$ python3 -q
>>> import numpy as np
>>> from numpy import linalg as LA
>>> np.set_printoptions(precision=3, suppress=True, linewidth=200, legacy="1.25")
>>> Q, _ = LA.qr(np.array([[-0.3, 0.0, 0.3, -0.2],
...     [1.3, 1.7, -1.7, -1.2],
...     [0.4, 0.1, 0.9, -0.7],
...     [0.2, 1.0, 0.1, 1.1]]))
>>> ev = np.array([3, -2, -1, -1])
>>> K = Q @ np.diag(ev) @ Q.T
>>> print(K)
[[-0.977 -0.827 -0.074 -0.443]
 [-0.827  2.405  1.092  0.446]
 [-0.074  1.092 -0.856  0.504]
 [-0.443  0.446  0.504 -1.571]]
>>> ev, V = LA.eigh(K)
>>> x0 = np.array([1, 0, 0, 2])
>>> print(V * np.maximum(ev, 0) @ V.T)
[[ 0.136 -0.591 -0.182 -0.091]
 [-0.591  2.561  0.788  0.394]
 [-0.182  0.788  0.242  0.121]
 [-0.091  0.394  0.121  0.061]]
>>> print(round(float(np.abs(K).sum(axis=1).max()), 3), round(float(np.abs(ev).max()), 3))
4.77 3.0
>>> print(round(x0 @ K @ x0 / (x0 @ x0), 3), round(ev[0], 3), np.round(ev[-1], 3))
-1.807 -2.0 3.0
>>> print(LA.norm(K, axis=0))
[1.356 2.803 1.478 1.766]
>>> print(LA.norm(K, axis=1).argmax())
1
>>> print(round(float(LA.norm(K, 2)), 3))
3.0
>>> ev, V = LA.eigh(K)
>>> print(LA.eigvalsh(K @ K))
[1. 1. 4. 9.]
>>> print(np.abs(V[:, -1]).round(6).argmax())
1
>>> print(np.unique(ev.round(6) + 0, return_counts=True)[1])
[1 2 1]
>>> print(np.round(V.T @ V, 3) + 0)
[[1. 0. 0. 0.]
 [0. 1. 0. 0.]
 [0. 0. 1. 0.]
 [0. 0. 0. 1.]]
>>> print(LA.svd(K, compute_uv=False))
[3. 2. 1. 1.]
>>> J = np.load("w.npy")
>>> print(J)
[[-1  2  0  3]
 [ 3  3  0  0]
 [ 0  0  3  0]
 [-1  3  0  3]]
>>> ev, V = LA.eig(K)
>>> print(np.sort(LA.eigvals(K @ K)))
[1. 1. 4. 9.]
>>> print(ev)
[ 3. -1. -2. -1.]
>>> print(round(float(np.prod(ev)), 3))
-6.0
>>> print(J.reshape(2, -1))
[[-1  2  0  3  3  3  0  0]
 [ 0  0  3  0 -1  3  0  3]]
>>> blk = J.reshape(4, 2, -1)
>>> print(blk.shape)
(4, 2, 2)
>>> print(np.einsum("ihd,ihd->ih", blk, blk))
[[ 5  9]
 [18  0]
 [ 0  9]
 [10  9]]
>>> print(np.swapaxes(blk, 1, 2)[3])
[[-1  0]
 [ 3  3]]
>>> print(blk.transpose(1, 0, 2))
[[[-1  2]
  [ 3  3]
  [ 0  0]
  [-1  3]]

 [[ 0  3]
  [ 0  0]
  [ 3  0]
  [ 0  3]]]
>>> Q, V = LA.qr(K[:, :2])[0], LA.qr(K[:, 2:])[0]
>>> sv = LA.svd(Q.T @ V, compute_uv=False)
>>> print(sv)
[0.626 0.489]
>>> print(np.round(LA.norm(Q @ Q.T - V @ V.T, 2), 3))
0.872
>>> mat = np.array([[0, 3, 3], [0, 0, 0], [0, 0, 0]])
>>> print(np.argsort(-LA.norm(mat, axis=0).round(6), kind="stable")[:3])
[1 2 0]
>>> x0 = np.array([-4, -3, -3, -2])
>>> target = J @ x0
>>> b, lr = np.zeros(4), 1 / LA.norm(J, 2) ** 2
>>> for i in range(200):
...     b -= lr * J.T @ (J @ b - target)
...     if i % 50 == 0: print(i, round(LA.norm(J @ b - target), 3))
... 
0 10.614
50 0.577
100 0.468
150 0.38
>>> print(b)
[-3.555 -3.435 -3.    -1.485]
>>> left, sv, Vt = LA.svd(mat)
>>> print(sv)
[ 4.243  0.    -0.   ]
>>> other = left[:, :1] @ np.diag(sv[:1]) @ Vt[:1]
>>> print(round(float(LA.norm(mat - other, 2)), 3), sv[1])
0.0 0.0
>>> print(LA.matrix_rank(other))
1
>>> print(round(float(LA.norm(mat - other) / LA.norm(mat)), 3))
0.0
>>> print(other)
[[0. 3. 3.]
 [0. 0. 0.]
 [0. 0. 0.]]
>>> E = np.loadtxt("arr.csv", delimiter=",")
>>> print(E)
[[ 9.621 -2.057 -1.792]
 [ 0.643  9.149  3.986]
 [-1.899 -6.845 -7.038]
 [ 4.498 -4.607 -7.652]
 [-6.444  2.156  7.337]
 [ 3.919  8.984  1.983]
 [-1.438  3.35   9.312]
 [ 5.032  5.593 -6.587]
 [ 2.115 -7.286 -6.514]
 [-8.576  1.027  5.04 ]
 [-7.726  4.41  -4.567]
 [ 3.195 -5.125  7.97 ]
 [ 6.465  6.84   3.379]
 [-8.506  1.425  5.061]
 [ 2.237 -6.784 -6.998]
 [ 4.7    8.321 -2.945]
 [-6.119 -3.768  6.954]
 [-8.292  4.332  3.532]
 [ 7.957  4.715 -3.802]
 [-4.541  7.848  4.218]
 [-7.587  5.81  -2.947]
 [ 6.264 -7.742 -0.908]
 [-5.002 -7.049  5.03 ]]
>>> P = E @ LA.solve(E.T @ E, E.T)
>>> print(LA.matrix_rank(np.eye(23) - P))
20
>>> print(round(float(np.trace(P)), 3))
3.0
>>> print(np.allclose(P @ P, P))
True
